$ python3 -q
>>> import numpy as np
>>> from numpy import linalg as LA
>>> np.set_printoptions(precision=2, suppress=True, linewidth=160, legacy="1.25")
>>> tidy = lambda a: np.round(a, 2) + 0
>>> X = np.loadtxt("block6.csv", delimiter=",")
>>> print(X)
[[ 0.  3.  0. -3.  8.]
 [ 0.  2. -4.  0.  6.]
 [ 0.  0.  0.  0.  0.]
 [ 0.  2. -4.  0.  6.]
 [-4.  2. -4.  1.  7.]
 [ 2.  1.  1. -2.  2.]
 [ 0.  1. -2.  0.  3.]
 [ 0.  0. -2. -3.  3.]
 [ 0.  1. -2.  0.  3.]
 [-2.  0. -3.  2.  1.]
 [ 0.  0.  0.  0.  0.]
 [-4.  3. -4.  4.  7.]
 [-2.  1. -7. -1.  7.]
 [-2.  2.  1.  2.  3.]
 [ 2.  1.  1. -2.  2.]
 [ 0.  1. -2.  0.  3.]
 [ 0.  0.  0.  0.  0.]
 [ 0.  0. -2. -3.  3.]
 [ 0.  1. -2.  0.  3.]
 [ 2.  1.  1. -2.  2.]
 [-4.  2. -2.  4.  4.]
 [-4.  2. -4.  1.  7.]]
>>> def softmax(z):
...     e = np.exp(z - z.max(axis=-1, keepdims=True))
...     return e / e.sum(axis=-1, keepdims=True)
... 
>>> print(softmax(X[16]))
[0.2 0.2 0.2 0.2 0.2]
>>> print(softmax(10 * X[16]))
[0.2 0.2 0.2 0.2 0.2]
>>> print(softmax(X[16] + 2))
[0.2 0.2 0.2 0.2 0.2]
>>> S = X @ X.T / np.sqrt(5)
>>> print(softmax(S).round(6).argmax(axis=1))
[ 0 12  0 12 11  0 12 12 12 11  0 11 12 11  0 12  0 12 12  0 11 11]
>>> print(tidy(softmax(S)[16] @ X))
[-0.73  1.18 -1.82 -0.09  3.64]
>>> th = np.radians(36)
>>> Rm = np.eye(5)
>>> Rm[1, 1] = Rm[2, 2] = np.cos(th)
>>> Rm[1, 2], Rm[2, 1] = -np.sin(th), np.sin(th)
>>> print(tidy(Rm))
[[ 1.    0.    0.    0.    0.  ]
 [ 0.    0.81 -0.59  0.    0.  ]
 [ 0.    0.59  0.81  0.    0.  ]
 [ 0.    0.    0.    1.    0.  ]
 [ 0.    0.    0.    0.    1.  ]]
>>> M2 = X @ Rm.T
>>> print(tidy(LA.det(Rm)), tidy(np.trace(Rm)))
1.0 4.62
>>> print(np.allclose(LA.norm(X, axis=1), LA.norm(M2, axis=1)))
True
>>> print(tidy(np.abs(M2 - X).max(axis=0)))
[0.   3.92 2.53 0.   0.  ]
>>> print(tidy(LA.svd(X, compute_uv=False)), tidy(LA.svd(M2, compute_uv=False)))
[25.07 11.21  6.82  3.66  0.  ] [25.07 11.21  6.82  3.66  0.  ]
>>> print(np.allclose(X @ X.T, M2 @ M2.T))
True
>>> M2 = np.array([[-1, 2], [1, 2], [2, -2], [1, -2], [1, 2]])
>>> print(tidy(np.einsum("ij->j", Rm)))
[1.   1.4  0.22 1.   1.  ]
>>> print(tidy(np.einsum("ik,kj->ij", Rm, M2)))
[[-1.    2.  ]
 [-0.37  2.79]
 [ 2.21 -0.44]
 [ 1.   -2.  ]
 [ 1.    2.  ]]
>>> print(LA.matrix_rank(np.vstack([Rm, M2.T])))
5
>>> feats = np.loadtxt("case10.csv", delimiter=",")
>>> print(feats)
[[ 2.  0. -1.]
 [ 0.  0.  0.]
 [ 0.  0.  0.]
 [ 0.  0.  0.]]
>>> Uu, sigma, VT = LA.svd(X)
>>> print(np.argmax(sigma[:-1] / (sigma[1:] + 1e-6)) + 1)
4
>>> M2 = Uu[:, :4] @ np.diag(sigma[:4]) @ VT[:4]
>>> print(tidy(LA.norm(X - M2) / LA.norm(X)))
0.0
>>> print(tidy(LA.norm(X - M2, 2)), tidy(sigma[4]))
0.0 0.0
>>> print(tidy(softmax(feats[3] + 4)))
[0.33 0.33 0.33]
>>> print(tidy(softmax(10 * feats[3])))
[0.33 0.33 0.33]
>>> print(softmax(feats).sum(axis=1))
[1. 1. 1. 1.]
>>> S = feats @ feats.T / np.sqrt(3)
>>> print(softmax(S)[3] @ feats)
[ 0.5   0.   -0.25]
>>> m1 = np.loadtxt("arr.csv", delimiter=",")
>>> print(tidy(m1))
[[0.13 0.21 0.21 0.04 0.04 0.13]
 [0.21 0.36 0.36 0.07 0.07 0.21]
 [0.21 0.36 0.36 0.07 0.07 0.21]
 [0.04 0.07 0.07 0.01 0.01 0.04]
 [0.04 0.07 0.07 0.01 0.01 0.04]
 [0.13 0.21 0.21 0.04 0.04 0.13]]
>>> evals, evecs = LA.eigh(m1)
>>> print(np.unique(evals.round(6) + 0, return_counts=True)[1])
[5 1]
>>> print(tidy(LA.svd(m1, compute_uv=False)))
[1. 0. 0. 0. 0. 0.]
>>> print(tidy(evecs.T @ evecs))
[[1. 0. 0. 0. 0. 0.]
 [0. 1. 0. 0. 0. 0.]
 [0. 0. 1. 0. 0. 0.]
 [0. 0. 0. 1. 0. 0.]
 [0. 0. 0. 0. 1. 0.]
 [0. 0. 0. 0. 0. 1.]]
>>> print(np.abs(evecs[:, -1]).round(6).argmax())
1
>>> print(tidy(evals))
[0. 0. 0. 0. 0. 1.]
>>> W0 = np.array([[0, 0, -3, -2, -2],
...     [0, 0, 3, -1, -1],
...     [3, -3, 0, 2, -3],
...     [2, 1, -2, 0, 0],
...     [2, 1, 3, 0, 0]])
>>> # rows and columns are dependent
>>> Uu, sigma, VT = LA.svd(W0)
>>> print(np.argmax(sigma[:-1] / (sigma[1:] + 1e-6)) + 1)
4
>>> print(tidy(sigma))
[5.66 5.66 2.99 2.99 0.  ]
>>> M2 = Uu[:, :4] @ np.diag(sigma[:4]) @ VT[:4]
>>> print(tidy(M2))
[[ 0.  0. -3. -2. -2.]
 [ 0.  0.  3. -1. -1.]
 [ 3. -3.  0.  2. -3.]
 [ 2.  1. -2.  0.  0.]
 [ 2.  1.  3.  0.  0.]]
>>> print(tidy(LA.norm(W0 - M2) / LA.norm(W0)))
0.0
>>> rng = np.random.default_rng(12721)
>>> M2 = W0 + rng.integers(-2, 3, (5, 4)) @ rng.integers(-2, 3, (4, 5))
>>> print(M2)
[[ 5  1 -4  2 -3]
 [-5 -1  4 -5  0]
 [ 5 -1 -6  4  2]
 [-6 -1  2 -2  3]
 [ 0 -3  9 -2  1]]
>>> print(M2 - W0)
[[ 5  1 -1  4 -1]
 [-5 -1  1 -4  1]
 [ 2  2 -6  2  5]
 [-8 -2  4 -2  3]
 [-2 -4  6 -2  1]]
>>> print(M2.shape)
(5, 5)
>>> print(np.diff(M2, axis=0))
[[-10  -2   8  -7   3]
 [ 10   0 -10   9   2]
 [-11   0   8  -6   1]
 [  6  -2   7   0  -2]]
>>> print(M2.mean(axis=0))
[-0.2 -1.   1.  -0.6  0.6]
>>> print(tidy(LA.svd(M2, compute_uv=False)))
[16.46  7.23  5.09  1.93  0.33]
>>> print(np.count_nonzero(M2))
23
>>> print(M2.sum(axis=0))
[-1 -5  5 -3  3]
>>> print(M2.sum(axis=1))
[ 1 -7  4 -4  5]
>>> print(M2 - M2[0])
[[  0   0   0   0   0]
 [-10  -2   8  -7   3]
 [  0  -2  -2   2   5]
 [-11  -2   6  -4   6]
 [ -5  -4  13  -4   4]]
>>> J = np.loadtxt("run14.csv", delimiter=",")
>>> print(J)
[[ 8. -6.  0. -8. -5.]
 [-7. -5. -3.  3.  2.]
 [-5. -5.  9.  2. -4.]
 [-5. -5.  9.  2. -4.]
 [ 1.  9.  0.  6.  4.]
 [-7.  6. -4. -5.  4.]]
>>> Uu, sigma, VT = LA.svd(J)
>>> print(np.argmax(sigma[:-1] / (sigma[1:] + 1e-6)) + 1)
4
>>> M2 = Uu[:, :4] @ np.diag(sigma[:4]) @ VT[:4]
>>> print(tidy(np.abs(J - M2).max()))
0.13
>>> O, evecs = LA.qr(J[:, :3])[0], LA.qr(J[:, 3:])[0]
>>> sigma = LA.svd(O.T @ evecs, compute_uv=False)
>>> print(tidy(np.degrees(np.arccos(sigma.clip(0, 1)))))
[ 1.81 55.89]
>>> print(tidy(sigma))
[1.   0.56]
>>> print((sigma > 0.9).sum())
1
>>> A = np.load("x.npy")
>>> print(A)
[[0 0 0 0 1 0]
 [0 0 1 1 0 0]
 [0 1 0 0 0 0]
 [0 1 0 0 0 0]
 [1 0 0 0 0 1]
 [0 0 0 0 1 0]]
>>> print(np.trace(A))
0
>>> print(tidy(LA.det(A)))
0.0
>>> print(np.argwhere(np.triu(A)))
[[0 4]
 [1 2]
 [1 3]
 [4 5]]
>>> print(A @ A)
[[1 0 0 0 0 1]
 [0 2 0 0 0 0]
 [0 0 1 1 0 0]
 [0 0 1 1 0 0]
 [0 0 0 0 2 0]
 [1 0 0 0 0 1]]
>>> low = np.diag(A.sum(axis=1)) - A
>>> print(LA.matrix_rank(low))
4
>>> print(low)
[[ 1  0  0  0 -1  0]
 [ 0  2 -1 -1  0  0]
 [ 0 -1  1  0  0  0]
 [ 0 -1  0  1  0  0]
 [-1  0  0  0  2 -1]
 [ 0  0  0  0 -1  1]]
>>> rk = LA.matrix_rank(A)
>>> print(rk)
4
>>> N = LA.svd(A)[2][rk:].T
>>> print([int(LA.matrix_rank(np.delete(A, i, axis=0))) for i in range(6)])
[4, 3, 4, 4, 3, 4]
>>> print(N.shape)
(6, 2)
>>> print(np.allclose(A @ N, 0))
True
>>> print([int(LA.matrix_rank(A[:, :j + 1])) for j in range(6)])
[1, 2, 3, 3, 4, 4]
>>> M2 = A + rng.integers(-2, 3, (6, 4)) @ rng.integers(-2, 3, (4, 6))
>>> print(M2)
[[-2  1  1 -3  3  5]
 [ 0  8  0 -4 -5  0]
 [-2 -2  1  0  2  3]
 [ 0 -2  3  3  5  3]
 [-1  0  3 -2  6  9]
 [ 4 -1  2  5  7 -1]]
>>> print(M2 - A)
[[-2  1  1 -3  2  5]
 [ 0  8 -1 -5 -5  0]
 [-2 -3  1  0  2  3]
 [ 0 -3  3  3  5  3]
 [-2  0  3 -2  6  8]
 [ 4 -1  2  5  6 -1]]
>>> print(LA.matrix_rank(M2 - A, tol=1e-8))
4
>>> print(tidy(LA.svd(M2 - A, compute_uv=False)))
[16.   12.26  6.25  1.3   0.    0.  ]
>>> Xs = X - X.mean(axis=0)
>>> evecs = LA.svd(Xs)[2][:4]
>>> M2 = Xs - Xs @ evecs.T @ evecs
>>> print(tidy(LA.norm(M2) / LA.norm(Xs)))
0.0
>>> print(tidy(np.diag(evecs.T @ evecs)))
[0.97 0.32 0.96 0.92 0.83]
>>> print(LA.norm(M2, axis=1).round(6).argmax())
0
>>> E = np.array([[-0.8, 1.0, -0.6, -0.9],
...     [-1.4, -1.3, -0.1, -0.3],
...     [0.2, 0.7, -1.4, -0.4],
...     [0.0, 2.1, 1.5, 0.1],
...     [-1.9, 0.5, -0.6, 0.9],
...     [0.2, 0.6, -1.0, -2.0]])
>>> print(E)
[[-0.8  1.  -0.6 -0.9]
 [-1.4 -1.3 -0.1 -0.3]
 [ 0.2  0.7 -1.4 -0.4]
 [ 0.   2.1  1.5  0.1]
 [-1.9  0.5 -0.6  0.9]
 [ 0.2  0.6 -1.  -2. ]]
>>> Uu, sigma, VT = LA.svd(E, full_matrices=False)
>>> print(tidy(sigma))
[3.01 2.92 2.56 1.48]
>>> print(tidy(VT @ VT.T))
[[1. 0. 0. 0.]
 [0. 1. 0. 0.]
 [0. 0. 1. 0.]
 [0. 0. 0. 1.]]
>>> print(tidy(np.cumsum(sigma ** 2) / np.sum(sigma ** 2)))
[0.34 0.67 0.92 1.  ]
>>> print(Uu.shape, sigma.shape, VT.shape)
(6, 4) (4,) (4, 4)
>>> print(np.allclose(Uu * sigma @ VT, E))
True
